In [1]: import numpy as np

In [2]: np.set_printoptions(precision=2, suppress=True, linewidth=140, floatmode="fixed")

In [3]: W0 = np.loadtxt("a.csv", delimiter=",")

In [4]: W0
Out[4]: 
array([[ 2.85, -0.92,  0.58, -2.47, -0.09,  2.79, -0.47, -1.27],
       [-1.75,  0.49, -0.83,  1.20,  1.49, -3.56, -0.95,  1.94],
       [ 0.04,  0.11,  0.80,  0.50, -2.42,  3.15,  2.10, -1.98],
       [-2.70,  0.85, -0.65,  2.27,  0.39, -3.02,  0.19,  1.45],
       [-2.44,  0.75, -0.73,  1.95,  0.78, -3.28, -0.21,  1.66],
       [-2.99,  1.04, -0.10,  2.93, -1.46, -0.92,  1.85,  0.07],
       [-1.81,  0.71,  0.47,  2.13, -2.49,  1.52,  2.52, -1.26],
       [-0.63,  0.09, -0.84,  0.07,  2.19, -3.42, -1.79,  2.05],
       [-0.63,  0.09, -0.84,  0.07,  2.19, -3.42, -1.79,  2.05],
       [ 0.59, -0.08,  0.84, -0.03, -2.21,  3.41,  1.81, -2.04],
       [-3.06,  1.05, -0.19,  2.93, -1.21, -1.30,  1.65,  0.30],
       [-1.49,  0.61,  0.55,  1.86, -2.56,  1.90,  2.52, -1.45],
       [-2.66,  0.96,  0.14,  2.76, -2.00,  0.09,  2.26, -0.51],
       [-1.74,  0.48, -0.83,  1.18,  1.50, -3.56, -0.97,  1.95],
       [-1.79,  0.50, -0.83,  1.24,  1.46, -3.55, -0.92,  1.93],
       [-2.93,  0.95, -0.53,  2.58, -0.11, -2.61,  0.66,  1.14],
       [-2.42,  0.89,  0.26,  2.59, -2.21,  0.59,  2.39, -0.78],
       [ 0.90, -0.19,  0.85, -0.34, -2.06,  3.50,  1.62, -2.05],
       [ 2.25, -0.85, -0.33, -2.47,  2.31, -0.88, -2.45,  0.94],
       [ 0.47, -0.04,  0.84,  0.08, -2.26,  3.36,  1.88, -2.04],
       [ 1.36, -0.57, -0.58, -1.75,  2.57, -2.05, -2.51,  1.52],
       [ 3.08, -1.03,  0.35, -2.85,  0.75,  1.91, -1.25, -0.68],
       [ 2.77, -0.88,  0.62, -2.36, -0.25,  2.92, -0.32, -1.37],
       [-1.96,  0.56, -0.81,  1.42,  1.31, -3.52, -0.76,  1.88],
       [ 2.13, -0.81, -0.37, -2.37,  2.38, -1.08, -2.48,  1.04],
       [-2.92,  0.94, -0.55,  2.55, -0.06, -2.65,  0.61,  1.18],
       [-1.23,  0.30, -0.85,  0.66,  1.87, -3.56, -1.39,  2.03],
       [ 0.14, -0.17, -0.78, -0.66,  2.47, -3.05, -2.17,  1.95],
       [-2.93,  1.03, -0.04,  2.91, -1.61, -0.66,  1.97, -0.08]])

In [5]: round(np.abs(W0).max(), 2)
Out[5]: np.float64(3.56)

In [6]: np.linalg.matrix_rank(W0)
Out[6]: np.int64(2)

In [7]: np.round(np.linalg.svd(W0, compute_uv=False), 2) + 0
Out[7]: array([20.26, 17.74,  0.00,  0.00,  0.00,  0.00,  0.00,  0.00])

In [8]: np.round(np.linalg.norm(W0), 2)
Out[8]: np.float64(26.93)
